% python3 -q
>>> import numpy as np
>>> np.set_printoptions(precision=2, suppress=True, linewidth=200, legacy="1.25")
>>> def tidy(a):
...     return np.round(a, 2) + 0
... 
>>> K = np.load("block13.npy")
>>> print(K)
[[0 5 0]
 [5 0 5]
 [0 5 0]]
>>> rng = np.random.default_rng(389582)
>>> z = rng.permutation(3)
>>> print(z)
[0 1 2]
>>> Y = K[z][:, z]
>>> print(Y)
[[0 5 0]
 [5 0 5]
 [0 5 0]]
>>> print(np.allclose(Y, K))
True
>>> T = np.stack([K, -3 * K, K[::-1]])
>>> print(tidy(np.linalg.norm(T, axis=(1, 2))))
[10. 30. 10.]
>>> print(tidy(np.linalg.det(T)))
[0. 0. 0.]
>>> ev, vecs = np.linalg.eigh(K)
>>> print(tidy(np.linalg.eigvalsh(K + 5 * np.eye(3))))
[-2.07  5.   12.07]
>>> print(tidy(ev.sum()), np.trace(K))
0.0 0
>>> print(tidy(np.linalg.svd(K, compute_uv=False)))
[7.07 7.07 0.  ]
>>> print((ev > 1e-8).sum(), (ev < -1e-8).sum())
1 1
>>> print(tidy(ev))
[-7.07  0.    7.07]
>>> print(np.unique(ev.round(6) + 0, return_counts=True)[1])
[1 1 1]
>>> print(tidy(vecs.T @ vecs))
[[1. 0. 0.]
 [0. 1. 0.]
 [0. 0. 1.]]
>>> print(tidy(np.linalg.eigvalsh(K).min()))
-7.07
>>> print([round(float(np.linalg.det(K[:i, :i])), 2) + 0 for i in range(1, 4)])
[0.0, -25.0, 0.0]
>>> print(np.all(np.linalg.eigvalsh(K) > 0))
False
>>> M = np.loadtxt("out5.csv", delimiter=",")
>>> print(M)
[[-19.  -5.  -1.   1.  -3.  -2.   2.  -1.]
 [  1.  18.   5.   1.  -1.   0.   2.  -2.]
 [ -5.  -4. -42.   3.   3.   3.   2.   4.]
 [ -2.  -4.   3.  65.   1.   4.   5.  -1.]
 [  0.   0.  -4.   1.  38.  -4.  -5.   3.]
 [ -3.  -2.  -2.  -5.  -2. -35.   4.   5.]
 [ -3.   1.   4.  -3.   3.  -5.  19.   5.]
 [ -1.  -4.   3.  -2.   2.   5.   0. -15.]]
>>> Y = np.array([[-8, 2, 6],
...     [-6, 8, 7],
...     [9, -6, -5],
...     [8, -4, -6],
...     [4, 4, 8],
...     [-7, 3, -7],
...     [-8, 5, -9],
...     [-8, -7, -6]])
>>> print(Y.T @ M.T)
[[ 175.  -67. -347.  531.  168.  143. -115.  136.]
 [ -77.  132.  201. -266.  114. -118.   47.   84.]
 [-172.   87.   95. -504.  373.  171. -155.   34.]]
>>> print(np.linalg.matrix_rank(np.vstack([M, Y.T])))
8
>>> print(np.vstack([M, Y.T]).shape)
(11, 8)
>>> print(np.einsum("ij->j", M))
[-32.   0. -34.  61.  41. -34.  29.  -2.]
